$ python -q
>>> import numpy as np
>>> import numpy.linalg as la
>>> np.set_printoptions(precision=2, suppress=True, linewidth=200)
>>> mat = np.loadtxt("layer15.csv", delimiter=",")
>>> mat
array([[ 1.,  1.,  1.,  1.,  1.,  1.,  1.,  1.],
       [ 1., -1., -1.,  1.,  1., -1., -1.,  1.],
       [ 1., -1., -1.,  1., -1.,  1.,  1., -1.],
       [ 1., -1.,  1., -1.,  1., -1.,  1., -1.],
       [ 1.,  1.,  1.,  1., -1., -1., -1., -1.],
       [ 1., -1.,  1., -1., -1.,  1., -1.,  1.],
       [ 1.,  1., -1., -1.,  1.,  1., -1., -1.]])
>>> blk = np.stack([mat, 3 * mat, mat[::-1]])
>>> blk.sum(axis=0)
array([[ 5.,  5.,  3.,  3.,  5.,  5.,  3.,  3.],
       [ 5., -5., -3.,  3.,  3., -3., -5.,  5.],
       [ 5., -3., -3.,  5., -5.,  3.,  3., -5.],
       [ 5., -5.,  5., -5.,  5., -5.,  5., -5.],
       [ 5.,  3.,  3.,  5., -5., -3., -3., -5.],
       [ 5., -5.,  3., -3., -3.,  3., -5.,  5.],
       [ 5.,  5., -3., -3.,  5.,  5., -3., -3.]])
>>> np.einsum("bij,cij->bc", blk, blk)
array([[ 56., 168.,   8.],
       [168., 504.,  24.],
       [  8.,  24.,  56.]])
>>> la.matrix_rank(blk)
array([7, 7, 7])
>>> M2 = mat / la.norm(mat, axis=1, keepdims=True)
>>> cov = M2 @ M2.T
>>> np.degrees(np.arccos(np.clip(cov[3, 6], -1, 1)))
np.float64(90.0)
>>> cov[3].round(2) + 0
array([0., 0., 0., 1., 0., 0., 0.])
>>> np.argwhere(np.triu(np.abs(cov) > 0.95, 1))
array([], shape=(0, 2), dtype=int64)
>>> cov.round(2) + 0
array([[1., 0., 0., 0., 0., 0., 0.],
       [0., 1., 0., 0., 0., 0., 0.],
       [0., 0., 1., 0., 0., 0., 0.],
       [0., 0., 0., 1., 0., 0., 0.],
       [0., 0., 0., 0., 1., 0., 0.],
       [0., 0., 0., 0., 0., 1., 0.],
       [0., 0., 0., 0., 0., 0., 1.]])
>>> (np.abs(cov) > 0.9).astype(int)
array([[1, 0, 0, 0, 0, 0, 0],
       [0, 1, 0, 0, 0, 0, 0],
       [0, 0, 1, 0, 0, 0, 0],
       [0, 0, 0, 1, 0, 0, 0],
       [0, 0, 0, 0, 1, 0, 0],
       [0, 0, 0, 0, 0, 1, 0],
       [0, 0, 0, 0, 0, 0, 1]])
>>> la.norm(M2, axis=1)
array([1., 1., 1., 1., 1., 1., 1.])
>>> mat.shape
(7, 8)
>>> mat - mat[0]
array([[ 0.,  0.,  0.,  0.,  0.,  0.,  0.,  0.],
       [ 0., -2., -2.,  0.,  0., -2., -2.,  0.],
       [ 0., -2., -2.,  0., -2.,  0.,  0., -2.],
       [ 0., -2.,  0., -2.,  0., -2.,  0., -2.],
       [ 0.,  0.,  0.,  0., -2., -2., -2., -2.],
       [ 0., -2.,  0., -2., -2.,  0., -2.,  0.],
       [ 0.,  0., -2., -2.,  0.,  0., -2., -2.]])
>>> np.diff(mat, axis=0)
array([[ 0., -2., -2.,  0.,  0., -2., -2.,  0.],
       [ 0.,  0.,  0.,  0., -2.,  2.,  2., -2.],
       [ 0.,  0.,  2., -2.,  2., -2.,  0.,  0.],
       [ 0.,  2.,  0.,  2., -2.,  0., -2.,  0.],
       [ 0., -2.,  0., -2.,  0.,  2.,  0.,  2.],
       [ 0.,  2., -2.,  0.,  2.,  0.,  0., -2.]])
>>> mat.sum(axis=1)
array([8., 0., 0., 0., 0., 0., 0.])
>>> la.matrix_rank(mat)
np.int64(7)
>>> la.svd(mat, compute_uv=False)
array([2.83, 2.83, 2.83, 2.83, 2.83, 2.83, 2.83])
>>> np.round(la.norm(mat), 2)
np.float64(7.48)
>>> np.unravel_index(np.abs(mat).argmax(), mat.shape)
(np.int64(0), np.int64(0))
>>> mat[4] @ mat[2]
np.float64(0.0)
>>> round(la.norm(mat, 1), 2), np.round(la.norm(mat, np.inf), 2)
(np.float64(7.0), np.float64(8.0))
>>> np.round(la.norm(mat, "nuc"), 2)
np.float64(19.8)
>>> round(float(la.norm(mat[4] - mat[2])), 2)
4.0
>>> M2 = mat[0, 0] * mat[1:] - np.outer(mat[1:, 0], mat[0])
>>> M2
array([[ 0., -2., -2.,  0.,  0., -2., -2.,  0.],
       [ 0., -2., -2.,  0., -2.,  0.,  0., -2.],
       [ 0., -2.,  0., -2.,  0., -2.,  0., -2.],
       [ 0.,  0.,  0.,  0., -2., -2., -2., -2.],
       [ 0., -2.,  0., -2., -2.,  0., -2.,  0.],
       [ 0.,  0., -2., -2.,  0.,  0., -2., -2.]])
>>> np.flatnonzero(~M2.round(6).any(axis=1))
array([], dtype=int64)
>>> mat[:, 0] / mat[0, 0]
array([1., 1., 1., 1., 1., 1., 1.])
>>> W0 = np.loadtxt("a.csv", delimiter=",")
>>> W0
array([[  8.63,   7.21,  -8.75,  -0.33, -10.28,   8.26],
       [  8.96,   5.79,  -8.74,   0.3 ,  -8.7 ,  10.58],
       [  9.12,   4.67, -10.24,   0.38,  -9.9 ,  10.07],
       [  9.84,   4.53,  -6.57,  -1.05,  -7.8 ,   7.21],
       [ 10.07,   6.05,  -8.96,  -0.83,  -6.07,  11.24],
       [  8.58,   6.84,  -8.15,  -1.23,  -9.11,   8.27],
       [  8.09,   5.09, -10.2 ,   0.09,  -9.3 ,   8.33],
       [  8.13,   5.39,  -9.29,   0.57,  -8.88,   7.26],
       [  9.1 ,   6.54, -10.2 ,   0.9 ,  -8.97,   7.47],
       [  8.96,   6.28,  -9.07,   0.39,  -7.57,   7.76],
       [  8.96,   8.96,  -7.78,   0.51,  -9.04,   8.25],
       [  8.01,   5.23,  -7.75,  -1.91,  -9.04,   9.16]])
>>> round(np.log10(la.cond(W0)))
2
>>> data = np.loadtxt("dump.csv", delimiter=",")
>>> data
array([[-4.43,  2.33,  6.23, -0.7 , -2.31,  0.14,  1.37,  4.06, -1.  ],
       [ 4.01, -1.01,  1.4 ,  0.99,  2.8 ,  2.99,  2.96, -0.84,  0.07],
       [ 2.08,  0.3 ,  0.87, -1.6 , -2.14, -3.67,  0.79, -3.26,  0.34],
       [-0.91, -0.12, -0.28,  0.63,  2.06,  1.63, -2.08,  3.73,  1.4 ],
       [-1.04,  2.44,  0.19,  0.66, -2.82, -0.06,  0.48, -1.31, -3.63],
       [-1.21,  0.78,  1.47, -2.29,  0.97, -0.66, -0.21, -2.29, -0.68],
       [ 1.73,  2.83, -0.85,  0.28,  0.04,  3.15, -2.77,  3.84, -1.55],
       [ 0.4 , -1.33,  0.17,  2.04,  2.98,  0.61, -0.04,  2.44, -0.67],
       [ 0.76,  1.48, -3.26,  2.05,  3.18,  1.04,  0.6 , -1.51,  0.84],
       [-1.32,  3.62,  0.92, -0.38, -0.41,  2.26, -1.12,  2.87,  0.8 ],
       [ 1.94, -0.47,  2.13, -1.68,  1.59, -3.45,  2.57, -0.64, -0.82],
       [-0.59, -0.84, -2.52,  2.82,  0.67,  1.65,  1.76, -1.07,  2.  ],
       [ 1.41, -4.1 ,  0.89, -0.11,  0.61, -0.63, -0.57, -1.79,  0.6 ],
       [ 4.65, -2.58,  3.58,  1.87,  3.28, -1.71, -0.28,  0.29,  1.13],
       [ 2.25, -2.69, -0.82,  1.  ,  1.92, -1.23, -3.32, -0.33,  0.84],
       [ 2.63, -3.32, -3.26, -0.28,  0.05,  2.05, -0.52,  2.94,  2.58],
       [-2.24, -1.81, -2.94, -1.95,  1.24, -0.3 , -1.7 , -1.32,  0.34],
       [ 0.81, -1.32, -2.18, -1.87,  0.71,  0.13,  0.45, -3.4 ,  3.06],
       [ 2.07,  0.96,  4.88,  2.16,  1.46, -0.72,  0.06, -3.17,  2.09],
       [ 1.73, -2.64, -5.84,  0.6 , -4.78,  6.14,  1.17,  0.26, -1.81],
       [-3.26,  2.73, -2.31, -2.38, -2.93, -2.67,  0.28,  3.67, -1.17],
       [-1.69,  0.95,  1.86, -0.06, -0.64,  0.94,  0.35,  2.46, -0.22],
       [-0.03,  1.2 , -4.31, -5.98, -2.56, -1.73, -3.51,  2.69, -1.89],
       [ 0.42, -2.59, -3.9 , -0.57,  2.94,  2.41,  0.63,  0.56,  0.86],
       [-3.  , -0.29,  1.77,  2.82,  3.18, -1.41,  0.16, -0.22, -0.2 ],
       [ 0.02, -1.94,  1.88, -2.74, -0.03, -1.4 ,  2.06, -1.42,  4.53],
       [-5.71, -0.04, -0.12, -1.51,  0.15,  1.11,  0.06, -0.9 ,  1.9 ],
       [-1.  ,  1.71,  4.71,  3.13, -2.11, -1.66, -5.46,  2.76, -2.52],
       [ 3.01,  3.04, -2.54,  1.45,  2.8 , -1.39, -2.08,  3.74, -2.58],
       [ 0.65, -3.94,  2.98,  7.41,  3.78, -2.87, -1.2 ,  2.38, -3.48],
       [ 1.99, -2.07,  2.4 , -2.46, -3.01,  0.9 ,  0.91, -0.27,  1.09],
       [-1.52,  0.35,  0.82,  0.26, -1.8 ,  1.52,  1.82, -2.01,  0.09],
       [-0.54,  2.62, -2.35, -2.11, -5.28,  0.16, -1.34,  2.71, -1.01]])
>>> np.unravel_index(np.abs(data).argmax(), data.shape)
(np.int64(29), np.int64(3))
>>> data.mean(axis=0)
array([ 0.12, -0.17,  0.05,  0.05,  0.17,  0.1 , -0.23,  0.47,  0.04])
>>> Xc = (data - data.mean(axis=0)) / data.std(axis=0)
>>> np.argwhere(np.abs(Xc) > 2)
array([[ 0,  2],
       [ 4,  8],
       [19,  2],
       [19,  4],
       [19,  5],
       [22,  3],
       [25,  8],
       [26,  0],
       [27,  6],
       [29,  3],
       [32,  4]])
>>> Xc.std(axis=0)
array([1., 1., 1., 1., 1., 1., 1., 1., 1.])
>>> coef = la.lstsq(np.delete(Xc, 2, axis=1), Xc[:, 2])[0]
>>> np.abs(coef).argmax()
np.int64(2)
>>> round(float(1 - np.var(Xc[:, 2] - np.delete(Xc, 2, axis=1) @ coef)), 2)
0.35
>>> coef
array([-0.06,  0.17,  0.51, -0.18, -0.5 ,  0.2 ,  0.06,  0.24])
>>> vec = np.array([2, 3, 1, 0, 0, 0, 0, 3, 0])
>>> y = data @ vec
>>> np.round(la.pinv(data) @ data, 2) + 0
array([[1., 0., 0., 0., 0., 0., 0., 0., 0.],
       [0., 1., 0., 0., 0., 0., 0., 0., 0.],
       [0., 0., 1., 0., 0., 0., 0., 0., 0.],
       [0., 0., 0., 1., 0., 0., 0., 0., 0.],
       [0., 0., 0., 0., 1., 0., 0., 0., 0.],
       [0., 0., 0., 0., 0., 1., 0., 0., 0.],
       [0., 0., 0., 0., 0., 0., 1., 0., 0.],
       [0., 0., 0., 0., 0., 0., 0., 1., 0.],
       [0., 0., 0., 0., 0., 0., 0., 0., 1.]])
>>> np.round(la.lstsq(data, y)[0], 2) + 0
array([2., 3., 1., 0., 0., 0., 0., 3., 0.])
>>> rng = np.random.default_rng(9139)
>>> y = y + 0.3 * rng.normal(size=33)
>>> y
array([ 17.04,   3.34,  -3.71,   8.79,   1.33,  -5.41,  22.8 ,   3.94,  -2.01,  17.95,   2.51,  -9.24, -13.77,   5.92,  -5.32,   0.78, -17.22, -14.5 ,   2.53,  -9.34,  10.28,   9.15,   7.57,  -9.31,
        -5.6 ,  -8.03, -14.26,  15.93,  24.05,   0.07,  -0.24,  -7.57,  13.1 ])
>>> coef, *_ = la.lstsq(data, y)
>>> coef
array([ 2.  ,  2.99,  1.01,  0.02, -0.05, -0.02, -0.01,  3.04,  0.04])
>>> [round(float(la.norm(la.solve(data.T @ data + lam * np.eye(9), data.T @ y))), 2) for lam in (0, 1, 10, 100)]
[4.82, 4.77, 4.44, 2.84]
>>> coef.round()
array([ 2.,  3.,  1.,  0., -0., -0., -0.,  3.,  0.])
>>> round(la.norm(y - data @ coef), 2)
np.float64(1.36)
